>>> import numpy as np
>>> np.set_printoptions(suppress=True, linewidth=160)
>>> mat = np.array([[0.5, 0.0, 0.0, 0.5],
...     [0.0, 1.0, 0.0, 0.0],
...     [0.0, 0.0, 1.0, 0.0],
...     [0.0, 0.0, 0.0, 1.0]])
>>> # triangular, det is the product of the diagonal
>>> print(np.round(np.linalg.svd(mat, compute_uv=False), 2))
[1.14 1.   1.   0.44]
>>> print(mat.sum(axis=0))
[0.5 1.  1.  1.5]
>>> print(np.count_nonzero(mat))
5
>>> print(np.unravel_index(np.abs(mat).argmax(), mat.shape))
(np.int64(1), np.int64(1))
>>> mat[4]
Traceback (most recent call last):
  File "<python-input-8>", line 1, in <module>
    mat[4]
    ~~~^^^
IndexError: index 4 is out of bounds for axis 0 with size 4
>>> print(round(float(np.linalg.norm(mat)), 2))
1.87
>>> print(np.round(np.linalg.eigvals(mat).sum().real, 2))
3.5
>>> print(np.kron(np.eye(2, dtype=int), mat))
[[0.5 0.  0.  0.5 0.  0.  0.  0. ]
 [0.  1.  0.  0.  0.  0.  0.  0. ]
 [0.  0.  1.  0.  0.  0.  0.  0. ]
 [0.  0.  0.  1.  0.  0.  0.  0. ]
 [0.  0.  0.  0.  0.5 0.  0.  0.5]
 [0.  0.  0.  0.  0.  1.  0.  0. ]
 [0.  0.  0.  0.  0.  0.  1.  0. ]
 [0.  0.  0.  0.  0.  0.  0.  1. ]]
>>> print(np.round(np.linalg.eigvals(mat), 2))
[0.5 1.  1.  1. ]
>>> print(np.einsum("ij,ji->", mat, mat))
3.25
>>> print(np.round(np.linalg.det(2 * mat), 2), round(np.linalg.det(mat), 2))
8.0 0.5
>>> print(np.poly(mat))
[ 1.  -3.5  4.5 -2.5  0.5]
>>> print(np.einsum("ii->", mat))
3.5
>>> out = mat / np.linalg.norm(mat, axis=1, keepdims=True)
>>> cov = out @ out.T
>>> print((cov - 2 * np.eye(4)).round(6).argmax(axis=1))
[3 0 0 0]
>>> print(np.round(np.linalg.norm(out, axis=1), 2))
[1. 1. 1. 1.]
>>> print((np.abs(cov) > 0.9).astype(int))
[[1 0 0 0]
 [0 1 0 0]
 [0 0 1 0]
 [0 0 0 1]]
>>> M = np.minimum.outer(np.arange(1, 4), np.arange(1, 4)) * 2
>>> print(M)
[[2 2 2]
 [2 4 4]
 [2 4 6]]
>>> q, evecs = np.linalg.qr(M[:, :1])[0], np.linalg.qr(M[:, 1:])[0]
>>> s = np.linalg.svd(q.T @ evecs, compute_uv=False)
>>> print(round(float(np.linalg.norm(q @ q.T - evecs @ evecs.T, 2)), 2))
1.0
>>> print(s.round(2))
[0.97]
>>> def softmax(z):
...     e = np.exp(z - z.max(axis=-1, keepdims=True))
...     return e / e.sum(axis=-1, keepdims=True)
... 
>>> print(softmax(M).sum(axis=1))
[1. 1. 1.]
>>> att = M @ M.T / np.sqrt(3)
>>> print(np.round(softmax(att), 2) + 0)
[[0.   0.09 0.91]
 [0.   0.01 0.99]
 [0.   0.   1.  ]]
>>> print(softmax(att).round(6).argmax(axis=1))
[2 2 2]
>>> th = np.radians(30)
>>> r_ = np.eye(3)
>>> r_[0, 0] = r_[1, 1] = np.cos(th)
>>> r_[0, 1], r_[1, 0] = -np.sin(th), np.sin(th)
>>> print(r_.round(2))
[[ 0.87 -0.5   0.  ]
 [ 0.5   0.87  0.  ]
 [ 0.    0.    1.  ]]
>>> out = M @ r_.T
>>> print(np.round(np.abs(out - M).max(axis=0), 2))
[2.27 0.73 0.  ]
>>> print(round(float(np.linalg.det(r_)), 2), round(float(np.trace(r_)), 2))
1.0 2.73
>>> print(out.round(2))
[[ 0.73  2.73  2.  ]
 [-0.27  4.46  4.  ]
 [-0.27  4.46  6.  ]]
>>> print(np.round(np.linalg.svd(M, compute_uv=False), 2), np.round(np.linalg.svd(out, compute_uv=False), 2))
[10.1   1.29  0.62] [10.1   1.29  0.62]
